>>> import numpy as np
>>> from numpy import linalg as LA
>>> np.set_printoptions(suppress=True, linewidth=160)
>>> def rnd(a):
...     return np.round(a, 2) + 0
... 
>>> J = np.array([[6, 6, 9],
...     [2, 4, 2],
...     [2, 0, 4],
...     [4, 4, 6],
...     [1, 4, 0],
...     [-1, 4, -4],
...     [1, 4, 0]])
>>> LA.cond(J) > 100
np.True_
>>> print([round(float(x), 2) for x in LA.svd(J, compute_uv=False)[:3]])
[16.41, 7.91, 0.0]
>>> print(np.argsort(-LA.norm(J, axis=0).round(6), kind="stable")[:3])
[2 1 0]
>>> print(rnd(LA.norm(J, 2) / LA.norm(J)))
0.9
>>> m1 = np.loadtxt("dump.csv", delimiter=",")
>>> m1
array([[0.05, 2.  , 0.  , 3.  ],
       [2.  , 0.05, 3.  , 2.  ],
       [3.  , 2.  , 2.05, 0.  ],
       [0.  , 2.  , 0.  , 3.05]])
>>> out = J[0, 0] * J[1:] - np.outer(J[1:, 0], J[0])
>>> print(out)
[[  0  12  -6]
 [  0 -12   6]
 [  0   0   0]
 [  0  18  -9]
 [  0  30 -15]
 [  0  18  -9]]
>>> rnd(J[:, 0] / J[0, 0])
array([ 1.  ,  0.33,  0.33,  0.67,  0.17, -0.17,  0.17])
>>> feats = np.loadtxt("mat.csv", delimiter=",")
>>> print(feats)
[[0. 0. 1. 0.]
 [0. 0. 0. 1.]
 [1. 0. 0. 0.]
 [0. 1. 0. 0.]]
>>> (feats @ feats)[0]
array([1., 0., 0., 0.])
>>> print(feats @ np.ones(4))
[1. 1. 1. 1.]
>>> np.sort(np.abs(np.fft.fft(feats[0]))), rnd(np.sort(LA.svd(feats, compute_uv=False)))
(array([1., 1., 1., 1.]), array([1., 1., 1., 1.]))
>>> E = np.loadtxt("layer19.csv", delimiter=",")
>>> E
array([[ 4., -9.,  7.,  7.,  8., -4.],
       [-4.,  4., -9.,  7.,  7.,  8.],
       [ 8., -4.,  4., -9.,  7.,  7.],
       [ 7.,  8., -4.,  4., -9.,  7.],
       [ 7.,  7.,  8., -4.,  4., -9.],
       [-9.,  7.,  7.,  8., -4.,  4.]])
>>> rnd(LA.matrix_power(E, 4))
array([[ 83323., -31392.,  93379., -71840.,  32891., -77800.],
       [-77800.,  83323., -31392.,  93379., -71840.,  32891.],
       [ 32891., -77800.,  83323., -31392.,  93379., -71840.],
       [-71840.,  32891., -77800.,  83323., -31392.,  93379.],
       [ 93379., -71840.,  32891., -77800.,  83323., -31392.],
       [-31392.,  93379., -71840.,  32891., -77800.,  83323.]])
>>> np.allclose(E @ E.T, E.T @ E)
True
>>> np.trace(E)
np.float64(24.0)
>>> (E + E.T) / 2
array([[ 4. , -6.5,  7.5,  7. ,  7.5, -6.5],
       [-6.5,  4. , -6.5,  7.5,  7. ,  7.5],
       [ 7.5, -6.5,  4. , -6.5,  7.5,  7. ],
       [ 7. ,  7.5, -6.5,  4. , -6.5,  7.5],
       [ 7.5,  7. ,  7.5, -6.5,  4. , -6.5],
       [-6.5,  7.5,  7. ,  7.5, -6.5,  4. ]])
>>> rnd(LA.norm(E[5], 1)), rnd(LA.norm(E[5], np.inf))
(np.float64(39.0), np.float64(9.0))
>>> rnd(LA.norm(E[5] - E[2]))
np.float64(28.95)
>>> A = np.load("data.npy")
>>> A
array([[ 1,  2,  0],
       [ 0,  0, -2],
       [ 1,  2,  1],
       [-1, -2,  2],
       [ 1,  2,  0],
       [ 1,  2,  1],
       [ 1, -1, -1],
       [ 1, -1,  1],
       [-2,  0, -2],
       [ 1,  2, -4]])
>>> Uu, sig, vt = LA.svd(A, full_matrices=False)
>>> (sig > 1e-8).sum()
np.int64(3)
>>> rnd(sig)
array([6.24, 4.98, 2.49])
>>> print(rnd(np.sqrt((sig ** 2).sum())), rnd(LA.norm(A)))
8.37 8.37
>>> np.abs(Uu[:, 0]).round(6).argmax()
np.int64(9)
>>> hat = A @ LA.solve(A.T @ A, A.T)
>>> rnd(np.trace(hat))
np.float64(3.0)
>>> X = np.loadtxt("a.csv", delimiter=",")
>>> X
array([[ 44.,   0.,   1.,   2.,   5.],
       [  3.,  82.,   3.,   1.,   1.],
       [  3.,   3.,  42.,   3.,   1.],
       [  5.,   1.,   2.,  80.,   2.],
       [  4.,   5.,   0.,   2., 104.]])
>>> rnd(np.sort(np.abs(LA.eigvals(X))))
array([ 40.81,  44.26,  79.84,  82.22, 104.86])
>>> np.trace(X)
np.float64(352.0)
>>> out = E / LA.norm(E, axis=1, keepdims=True)
>>> gram = out @ out.T
>>> rnd(gram)
array([[ 1.  , -0.15,  0.22, -0.52,  0.22, -0.15],
       [-0.15,  1.  , -0.15,  0.22, -0.52,  0.22],
       [ 0.22, -0.15,  1.  , -0.15,  0.22, -0.52],
       [-0.52,  0.22, -0.15,  1.  , -0.15,  0.22],
       [ 0.22, -0.52,  0.22, -0.15,  1.  , -0.15],
       [-0.15,  0.22, -0.52,  0.22, -0.15,  1.  ]])
>>> rnd(np.degrees(np.arccos(np.clip(gram[1, 0], -1, 1))))
np.float64(98.79)
>>> out = feats / np.sqrt((feats ** 2).mean(axis=1, keepdims=True))
>>> rnd(LA.norm(out, axis=1))
array([2., 2., 2., 2.])
>>> out[2]
array([2., 0., 0., 0.])
>>> feats - feats.mean(axis=1, keepdims=True)
array([[-0.25, -0.25,  0.75, -0.25],
       [-0.25, -0.25, -0.25,  0.75],
       [ 0.75, -0.25, -0.25, -0.25],
       [-0.25,  0.75, -0.25, -0.25]])
>>> K = np.loadtxt("w.csv", delimiter=",")
>>> rnd(K)
array([[ 0.49,  0.68,  0.63,  0.86,  0.4 ,  1.67, -1.85,  0.89],
       [ 1.78,  1.22,  1.52,  0.38, -0.37, -0.16,  0.95, -0.93],
       [-1.48,  0.13,  0.55,  2.24, -1.02, -0.19,  0.59,  0.21],
       [ 0.  , -1.33,  0.03,  0.72,  0.43,  0.56, -0.7 , -2.39],
       [-1.09,  1.45,  0.17,  0.15,  2.25, -0.56,  0.11, -0.52],
       [-1.09,  1.33,  0.2 , -1.14, -1.52, -0.07, -1.15, -1.03],
       [-0.99, -0.39,  1.18, -1.01,  0.18,  1.93,  1.31,  0.03],
       [-0.3 , -1.11,  2.13, -0.46,  0.26, -1.35, -0.89,  0.5 ]])
>>> r0 = np.array([-1, 2, 1, -1, -2, 0, -2, 1])
>>> out = K + np.outer(r0, np.eye(8)[6])
>>> rnd(out)
array([[ 0.49,  0.68,  0.63,  0.86,  0.4 ,  1.67, -2.85,  0.89],
       [ 1.78,  1.22,  1.52,  0.38, -0.37, -0.16,  2.95, -0.93],
       [-1.48,  0.13,  0.55,  2.24, -1.02, -0.19,  1.59,  0.21],
       [ 0.  , -1.33,  0.03,  0.72,  0.43,  0.56, -1.7 , -2.39],
       [-1.09,  1.45,  0.17,  0.15,  2.25, -0.56, -1.89, -0.52],
       [-1.09,  1.33,  0.2 , -1.14, -1.52, -0.07, -1.15, -1.03],
       [-0.99, -0.39,  1.18, -1.01,  0.18,  1.93, -0.69,  0.03],
       [-0.3 , -1.11,  2.13, -0.46,  0.26, -1.35,  0.11,  0.5 ]])
>>> r0, r1 = J[4], J[6]
>>> r0 @ r1
np.int64(17)
>>> r0 @ r0
np.int64(17)
>>> pr = (r0 @ r1) / (r0 @ r0) * r0
>>> r1 - pr
array([0., 0., 0.])
>>> print(LA.matrix_rank(np.outer(r0, r1)))
1
>>> print(np.outer(r0, r1))
[[ 1  4  0]
 [ 4 16  0]
 [ 0  0  0]]
>>> rnd(LA.norm(r0 + r1) ** 2 + LA.norm(r0 - r1) ** 2)
np.float64(68.0)
>>> pr
array([1., 4., 0.])
